$ python -q
>>> import numpy as np
>>> np.set_printoptions(precision=3, suppress=True, linewidth=100)
>>> rnd = lambda a: np.round(a, 3) + 0
>>> feats = np.array([[0.5, 0.5, 0.0], [0.0, 1.0, 0.0], [0.0, 0.0, 1.0]])
>>> # triangular, det is the product of the diagonal
>>> B = np.linalg.inv(feats)
>>> np.allclose(B, feats.T)
False
>>> proj = np.triu(np.array([[8, 8, 7], [7, 0, 9], [3, 2, 9]]), 1) + np.eye(3)
>>> B = proj @ feats @ np.linalg.inv(proj)
>>> proj @ feats - feats @ proj
array([[ 0.,  4., -1.],
       [ 0.,  0.,  0.],
       [ 0.,  0.,  0.]])
>>> np.trace(B), np.trace(feats)
(np.float64(2.5), np.float64(2.5))
>>> np.linalg.matrix_rank(B)
np.int64(3)
>>> (feats + feats.T) / 2
array([[0.5 , 0.25, 0.  ],
       [0.25, 1.  , 0.  ],
       [0.  , 0.  , 1.  ]])
>>> np.trace(feats)
np.float64(2.5)
>>> (feats - feats.T) / 2
array([[ 0.  ,  0.25,  0.  ],
       [-0.25,  0.  ,  0.  ],
       [ 0.  ,  0.  ,  0.  ]])
>>> rnd(np.sort(np.abs(np.linalg.eigvals(feats))))
array([0.5, 1. , 1. ])
>>> rnd(np.abs(np.linalg.eigvals(feats)).max())
np.float64(1.0)
>>> M = np.load("m.npy")
>>> M
array([[-2., -3.,  0.,  0., -3.],
       [-3., -2.,  0.,  0., -3.],
       [ 0.,  0., -2.,  0.,  0.],
       [ 0.,  0.,  0., -2.,  0.],
       [-3., -3.,  0.,  0., -2.]])
>>> # 3 blocks once reordered
>>> B = M / np.linalg.norm(M, axis=1, keepdims=True)
>>> cov = B @ B.T
>>> rnd(cov)
array([[1.   , 0.955, 0.   , 0.   , 0.955],
       [0.955, 1.   , 0.   , 0.   , 0.955],
       [0.   , 0.   , 1.   , 0.   , 0.   ],
       [0.   , 0.   , 0.   , 1.   , 0.   ],
       [0.955, 0.955, 0.   , 0.   , 1.   ]])
>>> (np.abs(cov) > 0.9).astype(int)
array([[1, 1, 0, 0, 1],
       [1, 1, 0, 0, 1],
       [0, 0, 1, 0, 0],
       [0, 0, 0, 1, 0],
       [1, 1, 0, 0, 1]])
>>> rnd(np.linalg.norm(B, axis=1))
array([1., 1., 1., 1., 1.])
>>> rnd(np.linalg.norm(M[0], 1)), rnd(np.linalg.norm(M[0], np.inf))
(np.float64(8.0), np.float64(3.0))
>>> M[0] @ M[3]
np.float64(0.0)
>>> rnd(np.linalg.norm(M, axis=1))
array([4.69, 4.69, 2.  , 2.  , 4.69])
>>> rnd(np.linalg.norm(M) ** 2 / np.linalg.norm(M, 2) ** 2)
np.float64(1.156)
>>> rnd(np.linalg.norm(M[0] - M[3]))
np.float64(5.099)
>>> rnd(np.linalg.norm(M, 2))
np.float64(8.0)
>>> np.linalg.norm(M, axis=1).argmax()
np.int64(0)
>>> rng = np.random.default_rng(599693)
>>> B = M + rng.integers(-2, 3, (5, 1)) @ rng.integers(-2, 3, (1, 5))
>>> B
array([[ 0.,  1., -2.,  0.,  1.],
       [-4., -4.,  1.,  0., -5.],
       [ 0.,  0., -2.,  0.,  0.],
       [ 1.,  2., -1., -2.,  2.],
       [-2., -1., -1.,  0.,  0.]])
>>> np.linalg.matrix_rank(B - M, tol=1e-8)
np.int64(1)
>>> Q, V = np.linalg.qr(B[:, :1])[0], np.linalg.qr(B[:, 1:])[0]
>>> s = np.linalg.svd(Q.T @ V, compute_uv=False)
>>> rnd(np.degrees(np.arccos(s.clip(0, 1))))
array([10.461])
>>> (s > 0.9).sum()
np.int64(1)
>>> rnd(np.linalg.norm(Q @ Q.T - V @ V.T, 2))
np.float64(1.0)
>>> E = np.loadtxt("case15.csv", delimiter=",")
>>> rnd(E)
array([[ 2.461,  1.007, -4.234],
       [-2.444, -0.772,  4.293],
       [ 2.475,  1.773, -3.966],
       [-0.706,  4.026,  2.88 ],
       [ 0.839,  4.919,  0.32 ],
       [ 2.118,  3.757, -2.529],
       [ 2.056,  3.9  , -2.359],
       [ 0.114, -4.588, -1.984],
       [ 1.91 ,  4.176, -1.978],
       [ 2.457,  0.939, -4.252],
       [ 1.905, -1.782, -4.266],
       [ 0.873,  4.917,  0.256],
       [ 2.447,  2.277, -3.719],
       [ 1.82 ,  4.314, -1.755],
       [ 2.202, -0.749, -4.426]])
>>> U, s, VT = np.linalg.svd(E)
>>> np.argmax(s[:-1] / (s[1:] + 1e-6)) + 1
np.int64(2)
>>> B = U[:, :2] @ np.diag(s[:2]) @ VT[:2]
>>> rnd(np.linalg.norm(E - B, 2)), rnd(s[2])
(np.float64(0.0), np.float64(0.0))
>>> F = np.load("dump.npy")
>>> F
array([[-0.8  , -0.1  ,  2.1  ],
       [-0.5  , -0.4  ,  0.8  ],
       [-0.825, -0.106,  2.111],
       [-1.6  ,  0.2  , -0.2  ],
       [ 1.3  , -0.8  ,  0.3  ]])
>>> blk = np.stack([F, 5 * F, F[::-1]])
>>> np.linalg.matrix_rank(blk.reshape(3, -1))
np.int64(2)
>>> np.linalg.matrix_rank(blk)
array([3, 3, 3])
>>> B = F / np.sqrt((F ** 2).mean(axis=1, keepdims=True))
>>> rnd(B[2])
array([-0.63 , -0.081,  1.611])
>>> K = np.array([[0, 3, -1, -2], [0, 0, -2, 0], [0, 0, 0, 3], [0, 0, 0, 0]])
>>> # rank 3
>>> labels = rng.permutation(4)
>>> labels
array([1, 3, 0, 2])
>>> B = K[labels][:, labels]
>>> B
array([[ 0,  0,  0, -2],
       [ 0,  0,  0,  0],
       [ 3, -2,  0, -1],
       [ 0,  3,  0,  0]])
>>> rnd(np.sort(np.abs(np.linalg.eigvals(B))))
array([0., 0., 0., 0.])
>>> np.trace(B)
np.int64(0)
